>>> import numpy as np
>>> np.set_printoptions(precision=2, suppress=True, linewidth=200)
>>> rnd = lambda a: np.round(a, 2) + 0
>>> J = np.load("out6.npy")
>>> print(rnd(J))
[[ 0.6  -0.11 -0.14  0.15 -0.1  -0.32  0.27]
 [-0.11  0.97 -0.04  0.04 -0.03 -0.09  0.07]
 [-0.14 -0.04  0.95  0.05 -0.04 -0.11  0.1 ]
 [ 0.15  0.04  0.05  0.94  0.04  0.12 -0.1 ]
 [-0.1  -0.03 -0.04  0.04  0.97 -0.08  0.07]
 [-0.32 -0.09 -0.11  0.12 -0.08  0.74  0.22]
 [ 0.27  0.07  0.1  -0.1   0.07  0.22  0.81]]
>>> Uu, sv, VT = np.linalg.svd(J)
>>> V = VT[:(sv > 1e-8).sum()]
>>> rng = np.random.default_rng(92166)
>>> x0 = J[4] + 3 * J[0] + rng.integers(2) * np.eye(7)[1]
>>> print(rnd(x0))
[ 1.71 -0.35 -0.46  0.48  0.66 -1.04  0.89]
>>> print(np.allclose(V.T @ V @ x0, x0))
True
>>> theta = np.radians(120)
>>> Rm = np.eye(7)
>>> Rm[3, 3] = Rm[4, 4] = np.cos(theta)
>>> Rm[3, 4], Rm[4, 3] = -np.sin(theta), np.sin(theta)
>>> print(rnd(Rm))
[[ 1.    0.    0.    0.    0.    0.    0.  ]
 [ 0.    1.    0.    0.    0.    0.    0.  ]
 [ 0.    0.    1.    0.    0.    0.    0.  ]
 [ 0.    0.    0.   -0.5  -0.87  0.    0.  ]
 [ 0.    0.    0.    0.87 -0.5   0.    0.  ]
 [ 0.    0.    0.    0.    0.    1.    0.  ]
 [ 0.    0.    0.    0.    0.    0.    1.  ]]
>>> other = J @ Rm.T
>>> print(np.allclose(np.linalg.norm(J, axis=1), np.linalg.norm(other, axis=1)))
True
>>> print(np.linalg.cond(J) > 100)
True
>>> print([round(float(x), 2) for x in np.linalg.svd(J, compute_uv=False)[:3]])
[1.0, 1.0, 1.0]
>>> print(np.linalg.matrix_rank(J, rtol=0.1))
6
>>> print(rnd(np.linalg.norm(J, 2) / np.linalg.norm(J)))
0.41
>>> feats = np.array([[0, 0, 0, 1, 0, 0, 0],
...     [0, 0, 1, 0, 0, 0, 0],
...     [1, 0, 0, 0, 0, 0, 0],
...     [0, 1, 0, 0, 0, 0, 0],
...     [0, 0, 0, 0, 0, 1, 0],
...     [0, 0, 0, 0, 0, 0, 1],
...     [0, 0, 0, 0, 1, 0, 0]])
>>> print(feats)
[[0 0 0 1 0 0 0]
 [0 0 1 0 0 0 0]
 [1 0 0 0 0 0 0]
 [0 1 0 0 0 0 0]
 [0 0 0 0 0 1 0]
 [0 0 0 0 0 0 1]
 [0 0 0 0 1 0 0]]
>>> print(rnd(np.linalg.norm(feats, "nuc")))
7.0
>>> print(rnd(np.linalg.norm(feats, axis=0)))
[1. 1. 1. 1. 1. 1. 1.]
>>> print(rnd(np.linalg.norm(feats, axis=1)))
[1. 1. 1. 1. 1. 1. 1.]
>>> print(rnd(np.sort(np.linalg.eigvals(feats).real)))
[-1.  -0.5 -0.5  0.   0.   1.   1. ]
>>> print((feats != 0).astype(int))
[[0 0 0 1 0 0 0]
 [0 0 1 0 0 0 0]
 [1 0 0 0 0 0 0]
 [0 1 0 0 0 0 0]
 [0 0 0 0 0 1 0]
 [0 0 0 0 0 0 1]
 [0 0 0 0 1 0 0]]
>>> print(feats @ feats)
[[0 1 0 0 0 0 0]
 [1 0 0 0 0 0 0]
 [0 0 0 1 0 0 0]
 [0 0 1 0 0 0 0]
 [0 0 0 0 0 0 1]
 [0 0 0 0 1 0 0]
 [0 0 0 0 0 1 0]]
>>> other = feats + rng.integers(-2, 3, (7, 1)) @ rng.integers(-2, 3, (1, 7))
>>> print(other)
[[-2  1 -2 -1  1 -2 -2]
 [ 4 -2  5  4 -2  4  4]
 [-1  1 -2 -2  1 -2 -2]
 [ 2  0  2  2 -1  2  2]
 [-4  2 -4 -4  2 -3 -4]
 [-4  2 -4 -4  2 -4 -3]
 [ 0  0  0  0  1  0  0]]
>>> print(np.linalg.matrix_rank(other - feats, tol=1e-8))
1
>>> print(other - feats)
[[-2  1 -2 -2  1 -2 -2]
 [ 4 -2  4  4 -2  4  4]
 [-2  1 -2 -2  1 -2 -2]
 [ 2 -1  2  2 -1  2  2]
 [-4  2 -4 -4  2 -4 -4]
 [-4  2 -4 -4  2 -4 -4]
 [ 0  0  0  0  0  0  0]]
>>> z = rng.permutation(7)
>>> other = feats[:, z] * rng.choice([-1, 1], 7)
>>> print(other)
[[ 0  0  0 -1  0  0  0]
 [ 0  0  0  0  0  1  0]
 [ 0  0 -1  0  0  0  0]
 [-1  0  0  0  0  0  0]
 [ 0  1  0  0  0  0  0]
 [ 0  0  0  0  0  0 -1]
 [ 0  0  0  0  1  0  0]]
>>> Uu, _, VT = np.linalg.svd(feats.T @ other)
>>> print(z)
[1 5 0 3 4 2 6]
>>> z = rng.permutation(7)
>>> print(z)
[1 5 2 6 0 4 3]
>>> other = feats[z][:, z]
>>> print(rnd(np.sort(np.abs(np.linalg.eigvals(other)))))
[1. 1. 1. 1. 1. 1. 1.]
>>> print(rnd(np.linalg.det(other)), rnd(np.linalg.det(feats[z])))
-1.0 -1.0
>>> print(np.allclose(other, feats))
False
>>> print(other)
[[0 0 1 0 0 0 0]
 [0 0 0 1 0 0 0]
 [0 0 0 0 1 0 0]
 [0 0 0 0 0 1 0]
 [0 0 0 0 0 0 1]
 [0 1 0 0 0 0 0]
 [1 0 0 0 0 0 0]]
>>> r0 = np.array([1, 9, 7, 3])
>>> g = np.array([-1, 1, 2])
>>> mat = r0[:, None] + g[None, :]
>>> print(mat)
[[ 0  2  3]
 [ 8 10 11]
 [ 6  8  9]
 [ 2  4  5]]
>>> r0 = np.array([-6, 4, 7])
>>> print(np.cross(mat[0, :3], mat[1, :3]))
[ -8  24 -16]
>>> print(np.array([np.convolve(row, r0, "same") for row in mat]))
[[-12 -10  26]
 [-28  30 114]
 [-24  20  92]
 [-16   0  48]]
>>> print(np.convolve(mat[0], r0))
[  0 -12 -10  26  21]
>>> W0 = np.load("mat.npy")
>>> print(W0)
[[ 40.35 -39.9  -38.38 -19.16  -0.47 -60.6 ]
 [ 38.52 -38.93 -38.23 -18.61  -0.63 -59.28]
 [ 41.24 -40.87 -39.96 -17.78   0.43 -59.97]
 [ 40.22 -39.08 -39.94 -21.6   -1.21 -59.32]
 [ 40.73 -41.57 -42.34 -21.17   1.33 -59.33]
 [ 40.55 -39.98 -39.62 -19.91   0.88 -60.04]
 [ 40.24 -41.59 -38.65 -20.82   0.03 -61.1 ]
 [ 39.42 -39.23 -40.59 -19.21   1.1  -61.51]
 [ 40.07 -40.13 -38.79 -21.24   0.17 -60.09]
 [ 41.45 -39.09 -39.15 -21.43   0.04 -59.35]]
>>> q, Rm = np.linalg.qr(W0)
>>> print(rnd(q.T @ q))
[[1. 0. 0. 0. 0. 0.]
 [0. 1. 0. 0. 0. 0.]
 [0. 0. 1. 0. 0. 0.]
 [0. 0. 0. 1. 0. 0.]
 [0. 0. 0. 0. 1. 0.]
 [0. 0. 0. 0. 0. 1.]]
>>> print(rnd(abs(Rm[0, 0])), rnd(np.linalg.norm(W0[:, 0])))
127.4 127.4
>>> print(rnd(np.trace(q @ q.T)))
6.0
>>> print(q.shape, Rm.shape)
(10, 6) (6, 6)
>>> M = np.loadtxt("a.csv", delimiter=",")
>>> print(M)
[[-60.87  58.9   20.4   18.07  40.11]
 [-58.47  58.36  18.86  20.91  39.63]
 [-59.38  59.7   20.82  18.52  38.99]
 [-60.79  60.41  20.68  20.75  41.47]
 [-60.83  60.59  20.52  21.51  40.38]
 [-59.91  60.02  20.12  19.96  40.35]
 [-58.63  61.88  18.79  18.78  37.94]
 [-58.69  60.43  19.48  21.64  41.95]
 [-60.53  60.02  20.1   21.2   41.85]
 [-59.79  60.63  20.82  20.5   41.14]
 [-60.99  59.14  19.83  20.11  41.32]
 [-58.13  60.82  18.39  19.2   38.63]
 [-60.46  60.55  19.49  21.7   39.4 ]
 [-60.5   60.19  19.49  20.12  40.13]
 [-61.64  61.89  21.01  18.71  39.15]
 [-58.44  59.61  19.83  21.33  39.69]
 [-58.31  59.85  20.28  18.29  39.6 ]
 [-61.33  59.2   21.99  20.06  41.49]
 [-60.36  60.06  20.36  18.76  39.48]
 [-62.07  59.56  19.84  19.02  39.21]
 [-58.84  60.92  22.68  20.51  40.31]]
>>> dist = np.linalg.norm(M[:, None] - M[None], axis=-1)
>>> print(dist[20].round(6).argsort(kind="stable")[:4])
[20  9  5  3]
>>> print(np.flatnonzero(dist[20] < dist.mean() / 2))
[20]
>>> print((dist + 1e9 * np.eye(21)).round(6).argmin(axis=1))
[18 15 18  8  3 13 11  8  3  3  8  6  4  5 18  1  2  3  2 18  9]
>>> z = rng.integers(0, 2, 4)
>>> arr = np.triu((z[:, None] == z) & (rng.random((4, 4)) < 0.8), 1).astype(int)
>>> arr += arr.T
>>> print(arr)
[[0 1 1 1]
 [1 0 1 1]
 [1 1 0 1]
 [1 1 1 0]]
>>> # equal to its transpose
>>> z = rng.permutation(4)
>>> other = arr[:, z] * rng.choice([-1, 1], 4)
>>> print(other)
[[ 0 -1 -1  1]
 [ 1 -1 -1  0]
 [ 1 -1  0  1]
 [ 1  0 -1  1]]
>>> Uu, _, VT = np.linalg.svd(arr.T @ other)
>>> print(rnd(Uu @ VT))
[[ 1.  0.  0.  0.]
 [ 0.  0.  0.  1.]
 [ 0.  0. -1.  0.]
 [ 0. -1.  0.  0.]]
>>> x0 = np.array([3, -3, -3, -1])
>>> rhs = arr @ x0
>>> beta, lr = np.zeros(4), 1 / np.linalg.norm(arr, 2) ** 2
>>> for i in range(60):
...     beta -= lr * arr.T @ (arr @ beta - rhs)
...     if i % 10 == 0: print(i, round(np.linalg.norm(arr @ beta - rhs), 2))
... 
0 4.35
10 1.34
20 0.41
30 0.13
40 0.04
50 0.01
>>> print(rnd(np.linalg.cond(arr)))
3.0
